$ ipython --no-banner

In [1]: import numpy as np

In [2]: from numpy import linalg as LA

In [3]: np.set_printoptions(precision=2, suppress=True, linewidth=120, legacy="1.25")

In [4]: E = np.load("data.npy")

In [5]: E
Out[5]: 
array([[0, 0, 0, 1, 0, 0, 0, 0],
       [1, 0, 0, 0, 0, 0, 0, 0],
       [0, 0, 0, 0, 1, 0, 0, 0],
       [0, 0, 0, 0, 0, 0, 0, 1],
       [0, 0, 1, 0, 0, 0, 0, 0],
       [0, 1, 0, 0, 0, 0, 0, 0],
       [0, 0, 0, 0, 0, 1, 0, 0],
       [0, 0, 0, 0, 0, 0, 1, 0]])

In [6]: LA.matrix_power(E, 100)
Out[6]: 
array([[0, 0, 0, 0, 0, 1, 0, 0],
       [0, 0, 0, 0, 0, 0, 1, 0],
       [0, 0, 1, 0, 0, 0, 0, 0],
       [0, 1, 0, 0, 0, 0, 0, 0],
       [0, 0, 0, 0, 1, 0, 0, 0],
       [0, 0, 0, 0, 0, 0, 0, 1],
       [0, 0, 0, 1, 0, 0, 0, 0],
       [1, 0, 0, 0, 0, 0, 0, 0]])

In [7]: E @ np.ones(8)
Out[7]: array([1., 1., 1., 1., 1., 1., 1., 1.])

In [8]: E.sum(axis=1)
Out[8]: array([1, 1, 1, 1, 1, 1, 1, 1])

In [9]: p = np.eye(8)[4]

In [10]: for _ in range(5):
    ...:     p = p @ E
    ...:     print(p.round(2))
    ...: 
[0. 0. 1. 0. 0. 0. 0. 0.]
[0. 0. 0. 0. 1. 0. 0. 0.]
[0. 0. 1. 0. 0. 0. 0. 0.]
[0. 0. 0. 0. 1. 0. 0. 0.]
[0. 0. 1. 0. 0. 0. 0. 0.]

In [11]: u, g = E[0], E[5]

In [12]: u @ u
Out[12]: 1

In [13]: p = (u @ g) / (u @ u) * u

In [14]: np.round(LA.norm(u + g) ** 2 + LA.norm(u - g) ** 2, 2)
Out[14]: 4.0

In [15]: LA.matrix_rank(np.outer(u, g))
Out[15]: 1

In [16]: np.outer(u, g)
Out[16]: 
array([[0, 0, 0, 0, 0, 0, 0, 0],
       [0, 0, 0, 0, 0, 0, 0, 0],
       [0, 0, 0, 0, 0, 0, 0, 0],
       [0, 1, 0, 0, 0, 0, 0, 0],
       [0, 0, 0, 0, 0, 0, 0, 0],
       [0, 0, 0, 0, 0, 0, 0, 0],
       [0, 0, 0, 0, 0, 0, 0, 0],
       [0, 0, 0, 0, 0, 0, 0, 0]])

In [17]: p
Out[17]: array([0., 0., 0., 0., 0., 0., 0., 0.])

In [18]: cent = np.array([[1, -4, 7, 3, 4, 2, 0, 7],
    ...:     [5, -3, -8, 0, 2, 8, 9, 9],
    ...:     [5, 7, 3, -1, -7, 1, -7, -3],
    ...:     [-6, 1, 7, 0, 5, -6, 6, 9],
    ...:     [1, -3, 0, 1, 3, -7, 5, -8],
    ...:     [-5, 4, -9, 4, -9, -6, 1, 2],
    ...:     [0, -7, -5, 8, 2, 4, -5, 7],
    ...:     [5, 0, -3, 5, -2, -8, -1, 3]])

In [19]: rng = np.random.default_rng(482764)

In [20]: W0 = (rng.random((36, 8)) < 0.25) @ cent

In [21]: W0
Out[21]: 
array([[ 10,   7,   0,   4,  -9,  -7,  -8,   0],
       [ -1,   1,   5,   7,   0,  -1,  -6,  13],
       [  0,   5,  10,   0,   1, -12,   4,  -2],
       [  5,   0,  -2,   7,  -5,   5, -12,   4],
       [  6,   4,   3,   0,  -4,  -6,  -2, -11],
       [ -5,  -2,   7,   1,   8, -13,  11,   1],
       [ -4, -13,   9,  12,  14,  -7,   6,  15],
       [  5,   0,  -3,   5,  -2,  -8,  -1,   3],
       [ 10,   8, -17,   8, -16,  -5,   2,  11],
       [ 11,   4,   0,   5,  -6, -14,  -3,  -8],
       [  0,   4, -12,   9, -11, -14,   0,   5],
       [ -6,  -2, -10,  17,  -4, -16,   1,  21],
       [  7, -17,  -6,  12,  11,   7,   9,  15],
       [  0,   0,   0,   0,   0,   0,   0,   0],
       [  6,  -4,   5,  10,  -1,   7, -12,  11],
       [  5,   7,   3,  -1,  -7,   1,  -7,  -3],
       [  5,   7,   3,  -1,  -7,   1,  -7,  -3],
       [  5,  -3,  -8,   0,   2,   8,   9,   9],
       [  0,  -3, -17,  17,  -9, -10,  -5,  12],
       [ 11,  -3,  -5,  13,  -4, -10,  -8,  -1],
       [ -1,  -2,  -1,   0,   7,   2,  15,  18],
       [  0,   0,   0,   0,   0,   0,   0,   0],
       [  0,  -7,  -5,   8,   2,   4,  -5,   7],
       [  0,   0,   0,   0,   0,   0,   0,   0],
       [ -5,   4,  -9,   4,  -9,  -6,   1,   2],
       [  6,  -3,  -3,   6,   1, -15,   4,  -5],
       [  0,   4, -12,   9, -11, -14,   0,   5],
       [ 10,   7,   0,   4,  -9,  -7,  -8,   0],
       [  6,   4,   3,   0,  -4,  -6,  -2, -11],
       [  5,  -3,  -8,   0,   2,   8,   9,   9],
       [  5,   1, -20,   9,  -9,  -6,   9,  14],
       [  5,  -3,  -8,   0,   2,   8,   9,   9],
       [  0,   4, -11,  11, -14,  -1, -11,   6],
       [  0,   0,   0,   0,   0,   0,   0,   0],
       [ 10,   7,   0,   4,  -9,  -7,  -8,   0],
       [  5,   1, -20,   9,  -9,  -6,   9,  14]])

In [22]: # rows 15 and 16 are equal

In [23]: cen = W0 - W0.mean(axis=0)

In [24]: V = LA.svd(cen)[2][:6]

In [25]: out = cen - cen @ V.T @ V

In [26]: (cen @ V.T).std(axis=0)
Out[26]: array([10.89, 10.  ,  7.13,  6.41,  4.48,  3.37])

In [27]: out.std(axis=0)
Out[27]: array([0.08, 0.19, 0.32, 0.51, 0.43, 0.25, 0.39, 0.18])

In [28]: np.round(np.cov(cen @ V.T, rowvar=False), 2) + 0
Out[28]: 
array([[122.08,   0.  ,   0.  ,   0.  ,   0.  ,   0.  ],
       [  0.  , 102.77,   0.  ,   0.  ,   0.  ,   0.  ],
       [  0.  ,   0.  ,  52.35,   0.  ,   0.  ,   0.  ],
       [  0.  ,   0.  ,   0.  ,  42.32,   0.  ,   0.  ],
       [  0.  ,   0.  ,   0.  ,   0.  ,  20.68,   0.  ],
       [  0.  ,   0.  ,   0.  ,   0.  ,   0.  ,  11.66]])

In [29]: cen = (W0 - W0.mean(axis=0)) / W0.std(axis=0)

In [30]: cen.std(axis=0)
Out[30]: array([1., 1., 1., 1., 1., 1., 1., 1.])

In [31]: np.argwhere(np.abs(cen) > 2)
Out[31]: 
array([[ 6,  1],
       [ 6,  4],
       [11,  3],
       [11,  7],
       [12,  1],
       [12,  4],
       [18,  3],
       [20,  6],
       [30,  2],
       [35,  2]])

In [32]: coef = LA.lstsq(np.delete(cen, 3, axis=1), cen[:, 3])[0]

In [33]: np.abs(coef).argmax()
Out[33]: 1

In [34]: round(1 - np.var(cen[:, 3] - np.delete(cen, 3, axis=1) @ coef), 2)
Out[34]: 0.99

In [35]: def softmax(z):
    ...:     e = np.exp(z - z.max(axis=-1, keepdims=True))
    ...:     return e / e.sum(axis=-1, keepdims=True)
    ...: 

In [36]: softmax(W0).sum(axis=1)
Out[36]: 
array([1., 1., 1., 1., 1., 1., 1., 1., 1., 1., 1., 1., 1., 1., 1., 1., 1., 1., 1., 1., 1., 1., 1., 1., 1., 1., 1., 1.,
       1., 1., 1., 1., 1., 1., 1., 1.])

In [37]: np.round(softmax(W0[8]), 2) + 0
Out[37]: array([0.25, 0.03, 0.  , 0.03, 0.  , 0.  , 0.  , 0.68])

In [38]: np.round(softmax(W0[8] + -3), 2) + 0
Out[38]: array([0.25, 0.03, 0.  , 0.03, 0.  , 0.  , 0.  , 0.68])

In [39]: S = W0 @ W0.T / np.sqrt(8)

In [40]: softmax(S).round(6).argmax(axis=1)
Out[40]: 
array([ 0, 11,  2, 32,  9,  5,  6, 11,  8,  9, 18, 11, 12,  0, 14,  0,  0, 12, 18, 19, 20,  0, 12,  0, 18, 25, 18,  0,
        9, 12, 30, 12, 18,  0,  0, 30])

In [41]: softmax(S)[8] @ W0
Out[41]: array([ 10.,   8., -17.,   8., -16.,  -5.,   2.,  11.])
